% python3 -q
>>> import numpy as np
>>> np.set_printoptions(precision=1, suppress=True, linewidth=160, floatmode="fixed")
>>> m1 = np.array([[-0.3, 0.0, 1.7, -0.9, -0.1],
...     [0.0, 1.8, -0.1, -0.1, -2.0],
...     [0.6, 1.0, -1.0, 0.4, 0.2],
...     [0.1, -0.7, -0.2, -1.1, 0.0]])
>>> print(m1)
[[-0.3  0.0  1.7 -0.9 -0.1]
 [ 0.0  1.8 -0.1 -0.1 -2.0]
 [ 0.6  1.0 -1.0  0.4  0.2]
 [ 0.1 -0.7 -0.2 -1.1  0.0]]
>>> M2 = m1 / np.linalg.norm(m1, axis=1, keepdims=True)
>>> gram = M2 @ M2.T
>>> print(np.linalg.norm(M2, axis=1))
[1.0 1.0 1.0 1.0]
>>> print(round(float(np.degrees(np.arccos(np.clip(gram[3, 0], -1, 1)))), 1))
76.1
>>> print((np.abs(gram) > 0.9).astype(int))
[[1 0 0 0]
 [0 1 0 0]
 [0 0 1 0]
 [0 0 0 1]]
>>> ang = np.radians(60)
>>> Rm = np.eye(5)
>>> Rm[2, 2] = Rm[4, 4] = np.cos(ang)
>>> Rm[2, 4], Rm[4, 2] = -np.sin(ang), np.sin(ang)
>>> print(Rm)
[[ 1.0  0.0  0.0  0.0  0.0]
 [ 0.0  1.0  0.0  0.0  0.0]
 [ 0.0  0.0  0.5  0.0 -0.9]
 [ 0.0  0.0  0.0  1.0  0.0]
 [ 0.0  0.0  0.9  0.0  0.5]]
>>> M2 = m1 @ Rm.T
>>> print(np.allclose(np.linalg.norm(m1, axis=1), np.linalg.norm(M2, axis=1)))
True
>>> def softmax(z):
...     e = np.exp(z - z.max(axis=-1, keepdims=True))
...     return e / e.sum(axis=-1, keepdims=True)
... 
>>> print(np.round(softmax(m1[1]), 1) + 0)
[0.1 0.7 0.1 0.1 0.0]
>>> S = m1 @ m1.T / np.sqrt(5)
>>> print(np.round(softmax(S + np.triu(np.full(S.shape, -np.inf), 1)), 1) + 0)
[[1.0 0.0 0.0 0.0]
 [0.0 1.0 0.0 0.0]
 [0.1 0.4 0.6 0.0]
 [0.3 0.1 0.1 0.5]]
>>> print(softmax(S).round(6).argmax(axis=1))
[0 1 2 3]
>>> print(np.linalg.norm(m1, axis=1).argmax())
1
>>> print(np.linalg.norm(m1, axis=1))
[1.9 2.7 1.6 1.3]
>>> print(round(np.linalg.norm(m1) ** 2 / np.linalg.norm(m1, 2) ** 2, 1))
1.9
>>> print(round(float(np.linalg.norm(m1, 1)), 1), round(np.linalg.norm(m1, np.inf), 1))
3.5 4.0
>>> print(np.linalg.norm(m1, axis=0))
[0.7 2.2 2.0 1.5 2.0]
>>> M2 = np.array([[1, 3], [0, 5], [2, 1]])
>>> E = np.tile(M2, (2, 3))
>>> print(E)
[[1 3 1 3 1 3]
 [0 5 0 5 0 5]
 [2 1 2 1 2 1]
 [1 3 1 3 1 3]
 [0 5 0 5 0 5]
 [2 1 2 1 2 1]]
>>> left, sig, vt = np.linalg.svd(E)
>>> print(np.argmax(sig[:-1] / (sig[1:] + 1e-6)) + 1)
2
>>> print(sig.round(1) + 0)
[14.7  5.0  0.0  0.0  0.0  0.0]
>>> M2 = left[:, :2] @ np.diag(sig[:2]) @ vt[:2]
>>> print(np.linalg.matrix_rank(E, rtol=0.05))
2
>>> print(np.linalg.matrix_rank(M2))
2
>>> print(round(float(np.abs(E - M2).max()), 1))
0.0
>>> print(round(float(np.linalg.norm(E - M2) / np.linalg.norm(E)), 1))
0.0
>>> rk = np.linalg.matrix_rank(E)
>>> print(rk)
2
>>> null = np.linalg.svd(E)[2][rk:].T
>>> print(np.allclose(E @ null, 0))
True
>>> print(null.shape)
(6, 4)
>>> print([int(np.linalg.matrix_rank(E[:i])) for i in range(1, len(E) + 1)])
[1, 2, 2, 2, 2, 2]
>>> print(np.linalg.lstsq(E[:-1].T, E[-1])[2])
2
>>> O, _ = np.linalg.qr(np.array([[-0.6], [-0.9], [1.1], [0.3], [0.4]]))
>>> A = O @ O.T
>>> print(A.round(1) + 0)
[[ 0.1  0.2 -0.3 -0.1 -0.1]
 [ 0.2  0.3 -0.4 -0.1 -0.1]
 [-0.3 -0.4  0.5  0.1  0.2]
 [-0.1 -0.1  0.1  0.0  0.0]
 [-0.1 -0.1  0.2  0.0  0.1]]
>>> x = np.array([4, 9, 9, 4, 6])
>>> print(A @ x)
[-0.7 -1.0  1.3  0.3  0.5]
>>> print(round((x - A @ x) @ (A @ x), 1))
-0.0
>>> rng = np.random.default_rng(4368)
>>> idx = rng.permutation(5)
>>> print(idx)
[0 2 1 4 3]
>>> M2 = A[idx][:, idx]
>>> print(np.round(np.diag(M2), 1) + 0)
[0.1 0.5 0.3 0.1 0.0]
>>> print(round(float(np.trace(M2)), 1))
1.0
>>> print(np.round(np.linalg.det(M2), 1), np.round(np.linalg.det(A[idx]), 1))
0.0 0.0
>>> W0 = np.load("x.npy")
>>> print(W0)
[[3 0 0 0]
 [3 0 0 0]
 [0 0 3 0]
 [0 0 3 0]]
>>> hat = np.triu(np.array([[-5, 1, 6, 2], [3, 8, -3, 1], [-9, -3, -1, 1], [7, -6, 6, 9]]), 1) + np.eye(4)
>>> M2 = hat @ W0 @ np.linalg.inv(hat)
>>> print(hat @ W0 - W0 @ hat)
[[  3.0  -3.0   6.0  -6.0]
 [  0.0  -3.0 -24.0  -6.0]
 [  0.0   0.0   3.0  -3.0]
 [  0.0   0.0   0.0  -3.0]]
>>> print(M2)
[[  6.0  -6.0 -30.0  24.0]
 [  3.0  -3.0 -33.0  30.0]
 [  0.0   0.0   6.0  -6.0]
 [  0.0   0.0   3.0  -3.0]]
>>> print(np.trace(M2), np.trace(W0))
6.0 6
>>> print(np.poly(M2))
[ 1.0 -6.0  9.0  0.0  0.0]
>>> mat = np.loadtxt("block16.csv", delimiter=",")
>>> print(mat)
[[ 0.0  0.0  0.0]
 [ 0.0  0.0 -3.0]
 [ 0.0  0.0  0.0]]
>>> print(round(np.linalg.det(mat.T), 1))
0.0
>>> print(round(np.linalg.det(2 * mat), 1), np.round(np.linalg.det(mat), 1))
0.0 0.0
>>> print(np.linalg.eigvals(mat))
[0.0 0.0 0.0]
>>> print(softmax(mat[2] + 3))
[0.3 0.3 0.3]
>>> S = mat @ mat.T / np.sqrt(3)
>>> print(softmax(S)[2] @ mat)
[ 0.0  0.0 -1.0]
>>> print(mat @ mat)
[[0.0 0.0 0.0]
 [0.0 0.0 0.0]
 [0.0 0.0 0.0]]
>>> print(np.sort(np.linalg.eigvals(mat).real))
[0.0 0.0 0.0]
>>> print(np.round(np.linalg.norm(mat, 2) / np.linalg.norm(mat), 1))
1.0
>>> print(np.argsort(-np.linalg.norm(mat, axis=0).round(6), kind="stable")[:3])
[2 0 1]
>>> F = np.loadtxt("layer15.csv", delimiter=",")
>>> print(F)
[[ 3.4 -0.4 -3.6 -0.7]
 [-2.4  0.7  3.6  2.3]
 [ 0.5  1.0  2.1  4.4]
 [ 2.1 -0.8 -3.6 -2.7]
 [ 2.7  0.8 -0.1  4.2]
 [ 3.7  0.4 -1.9  2.8]
 [ 2.3  0.8  0.3  4.3]
 [ 0.1  1.0  2.4  4.3]
 [ 2.7 -0.6 -3.7 -1.9]
 [-1.3  0.9  3.2  3.5]
 [ 1.4  0.9  1.3  4.5]
 [ 1.7  0.9  1.0  4.5]
 [-1.9 -0.9 -0.7 -4.5]
 [ 0.1  1.0  2.4  4.3]
 [ 2.1  0.9  0.6  4.4]
 [ 3.5 -0.3 -3.5 -0.3]
 [-3.9 -0.1  2.7 -1.6]
 [ 3.4  0.5 -1.2  3.4]
 [-3.0 -0.7  0.6 -3.9]]
>>> idx = F[:, 3] > np.median(F[:, 3])
>>> u = F[idx].mean(axis=0) - F[~idx].mean(axis=0)
>>> print(u)
[0.3 1.1 2.6 5.0]
>>> print(round(float((((F - F.mean(axis=0)) @ u > 0) == idx).mean()), 1))
0.8
>>> print(((F - F.mean(axis=0)) @ u > 0).astype(int))
[0 1 1 0 1 1 1 1 0 1 1 1 0 1 1 0 0 1 0]
>>> print(np.argsort(-np.abs(u).round(6), kind="stable"))
[3 2 1 0]
>>> print([round(float(x), 1) for x in np.linalg.svd(F, compute_uv=False)[:3]])
[17.1, 13.5, 0.0]
>>> print(round(np.linalg.norm(F, 2) / np.linalg.norm(F), 1))
0.8
>>> print(np.linalg.cond(F) > 100)
True
>>> Ac = F - F.mean(axis=0)
>>> vecs = np.linalg.svd(Ac)[2][:2]
>>> M2 = Ac - Ac @ vecs.T @ vecs
>>> print((Ac @ vecs.T).std(axis=0))
[3.5 3.0]
>>> print(np.linalg.norm(M2, axis=1).round(6).argmax())
0
>>> print(np.round(np.cov(Ac @ vecs.T, rowvar=False), 1) + 0)
[[13.1  0.0]
 [ 0.0  9.5]]
>>> print(np.round(M2.std(axis=0), 1) + 0)
[0.0 0.0 0.0 0.0]
>>> W2 = F[[7, 5]].astype(float)
>>> for _ in range(3):
...     idx = np.linalg.norm(F[:, None] - W2, axis=-1).argmin(axis=1)
...     W2 = np.array([F[idx == j].mean(axis=0) for j in range(2)])
... 
>>> print(idx)
[1 0 0 1 0 1 0 0 1 0 0 0 1 0 0 1 0 0 1]
>>> print(W2[1] - W2[0])
[ 0.9 -1.2 -3.9 -5.1]
>>> print(W2)
[[ 0.6  0.8  1.5  3.5]
 [ 1.5 -0.5 -2.3 -1.6]]
>>> feats = np.array([[-2, 3, 3, 0],
...     [0, 1, 2, 0],
...     [-3, -2, 3, 0],
...     [3, 0, 0, 0],
...     [1, 2, 3, 1],
...     [3, -1, 3, 3]])
>>> print(feats)
[[-2  3  3  0]
 [ 0  1  2  0]
 [-3 -2  3  0]
 [ 3  0  0  0]
 [ 1  2  3  1]
 [ 3 -1  3  3]]
>>> ang = np.radians(90)
>>> Rm = np.eye(4)
>>> Rm[2, 2] = Rm[0, 0] = np.cos(ang)
>>> Rm[2, 0], Rm[0, 2] = -np.sin(ang), np.sin(ang)
>>> print(Rm.round(1) + 0)
[[ 0.0  0.0  1.0  0.0]
 [ 0.0  1.0  0.0  0.0]
 [-1.0  0.0  0.0  0.0]
 [ 0.0  0.0  0.0  1.0]]
>>> M2 = feats @ Rm.T
>>> print(np.allclose(feats @ feats.T, M2 @ M2.T))
True
>>> print(np.abs(M2 - feats).max(axis=0))
[6.0 0.0 6.0 0.0]
>>> ang = np.radians(60)
>>> Rm = np.eye(4)
>>> Rm[2, 2] = Rm[3, 3] = np.cos(ang)
>>> Rm[2, 3], Rm[3, 2] = -np.sin(ang), np.sin(ang)
>>> print(Rm)
[[ 1.0  0.0  0.0  0.0]
 [ 0.0  1.0  0.0  0.0]
 [ 0.0  0.0  0.5 -0.9]
 [ 0.0  0.0  0.9  0.5]]
>>> M2 = F @ Rm.T
>>> print(np.allclose(np.linalg.norm(F, axis=1), np.linalg.norm(M2, axis=1)))
True
>>> print(M2)
[[ 3.4 -0.4 -1.2 -3.5]
 [-2.4  0.7 -0.2  4.3]
 [ 0.5  1.0 -2.8  4.0]
 [ 2.1 -0.8  0.5 -4.4]
 [ 2.7  0.8 -3.7  2.0]
 [ 3.7  0.4 -3.4 -0.2]
 [ 2.3  0.8 -3.6  2.5]
 [ 0.1  1.0 -2.5  4.2]
 [ 2.7 -0.6 -0.2 -4.1]
 [-1.3  0.9 -1.4  4.5]
 [ 1.4  0.9 -3.3  3.4]
 [ 1.7  0.9 -3.4  3.1]
 [-1.9 -0.9  3.5 -2.9]
 [ 0.1  1.0 -2.5  4.2]
 [ 2.1  0.9 -3.5  2.8]
 [ 3.5 -0.3 -1.5 -3.2]
 [-3.9 -0.1  2.8  1.5]
 [ 3.4  0.5 -3.6  0.7]
 [-3.0 -0.7  3.7 -1.5]]
>>> print(np.round(np.linalg.svd(F, compute_uv=False), 1) + 0, np.round(np.linalg.svd(M2, compute_uv=False), 1) + 0)
[17.1 13.5  0.0  0.0] [17.1 13.5  0.0  0.0]
>>> u = np.array([1, 2])
>>> print(np.polyval(u, feats[2]))
[-1  0  5  2]
>>> print(np.array([np.convolve(row, u, "same") for row in feats]))
[[-2 -1  9  6]
 [ 0  1  4  4]
 [-3 -8 -1  6]
 [ 3  6  0  0]
 [ 1  4  7  7]
 [ 3  5  1  9]]
>>> hat = feats @ np.linalg.solve(feats.T @ feats, feats.T)
>>> print(np.linalg.matrix_rank(np.eye(6) - hat))
2
>>> print(np.round((np.eye(6) - hat) @ feats, 1) + 0)
[[0.0 0.0 0.0 0.0]
 [0.0 0.0 0.0 0.0]
 [0.0 0.0 0.0 0.0]
 [0.0 0.0 0.0 0.0]
 [0.0 0.0 0.0 0.0]
 [0.0 0.0 0.0 0.0]]
>>> print(np.round(hat @ feats[:, 1], 1) + 0)
[ 3.0  1.0 -2.0  0.0  2.0 -1.0]
>>> K = np.loadtxt("a.csv", delimiter=",")
>>> print(K)
[[ 1.0 -2.0  4.0]
 [ 1.0 -1.0  1.0]
 [ 1.0  0.0  0.0]
 [ 1.0  1.0  1.0]
 [ 1.0  2.0  4.0]
 [ 1.0  3.0  9.0]
 [ 1.0  4.0 16.0]]
>>> O, Rm = np.linalg.qr(K)
>>> print(np.round(O.T @ O, 1) + 0)
[[1.0 0.0 0.0]
 [0.0 1.0 0.0]
 [0.0 0.0 1.0]]
>>> print(O.shape, Rm.shape)
(7, 3) (3, 3)
>>> x = np.array([5, 0, 3])
>>> y = K @ x
>>> coef, lr = np.zeros(3), 1 / np.linalg.norm(K, 2) ** 2
>>> for i in range(6):
...     coef -= lr * K.T @ (K @ coef - y)
...     if i % 2 == 0: print(i, round(np.linalg.norm(K @ coef - y), 1))
... 
0 9.9
2 9.6
4 9.3
>>> print(round(np.linalg.cond(K), 1))
10.9
>>> M2 = K / np.linalg.norm(K, axis=1, keepdims=True)
>>> gram = M2 @ M2.T
>>> print(gram[6])
[0.8 0.5 0.1 0.7 1.0 1.0 1.0]
>>> print(gram)
[[1.0 0.9 0.2 0.4 0.6 0.7 0.8]
 [0.9 1.0 0.6 0.3 0.4 0.4 0.5]
 [0.2 0.6 1.0 0.6 0.2 0.1 0.1]
 [0.4 0.3 0.6 1.0 0.9 0.8 0.7]
 [0.6 0.4 0.2 0.9 1.0 1.0 1.0]
 [0.7 0.4 0.1 0.8 1.0 1.0 1.0]
 [0.8 0.5 0.1 0.7 1.0 1.0 1.0]]
